$ python3 -q
>>> import numpy as np
>>> np.set_printoptions(suppress=True, linewidth=200)
>>> X = np.load("x.npy")
>>> X.round(3)
array([[-0.242,  0.035, -0.206,  0.134,  0.724,  0.046, -0.422,  0.193, -0.028,  0.37 ],
       [-0.519, -0.03 ,  0.02 , -0.06 ,  0.256,  0.291,  0.507,  0.335, -0.092, -0.444],
       [ 0.38 ,  0.071, -0.41 ,  0.168,  0.337,  0.132, -0.064, -0.418, -0.073, -0.583],
       [-0.277,  0.409, -0.105, -0.562,  0.005, -0.04 ,  0.027, -0.435, -0.465,  0.142],
       [-0.035, -0.136, -0.359,  0.145,  0.023, -0.812,  0.252,  0.17 , -0.278, -0.03 ],
       [ 0.484,  0.04 , -0.295, -0.217,  0.173,  0.23 ,  0.569,  0.145,  0.09 ,  0.44 ],
       [-0.138, -0.288,  0.072, -0.438,  0.281, -0.307,  0.081, -0.313,  0.646, -0.074],
       [ 0.069,  0.6  ,  0.493,  0.363,  0.276, -0.238,  0.29 , -0.154,  0.133,  0.043],
       [ 0.415,  0.133,  0.31 , -0.488,  0.196, -0.171, -0.247,  0.485, -0.152, -0.298],
       [ 0.138, -0.588,  0.466,  0.065,  0.268,  0.048,  0.141, -0.283, -0.475,  0.122]])
>>> np.round(np.linalg.svd(X, compute_uv=False), 3)
array([1., 1., 1., 1., 1., 1., 1., 1., 1., 1.])
>>> np.round(X.T @ X, 3) + 0
array([[1., 0., 0., 0., 0., 0., 0., 0., 0., 0.],
       [0., 1., 0., 0., 0., 0., 0., 0., 0., 0.],
       [0., 0., 1., 0., 0., 0., 0., 0., 0., 0.],
       [0., 0., 0., 1., 0., 0., 0., 0., 0., 0.],
       [0., 0., 0., 0., 1., 0., 0., 0., 0., 0.],
       [0., 0., 0., 0., 0., 1., 0., 0., 0., 0.],
       [0., 0., 0., 0., 0., 0., 1., 0., 0., 0.],
       [0., 0., 0., 0., 0., 0., 0., 1., 0., 0.],
       [0., 0., 0., 0., 0., 0., 0., 0., 1., 0.],
       [0., 0., 0., 0., 0., 0., 0., 0., 0., 1.]])
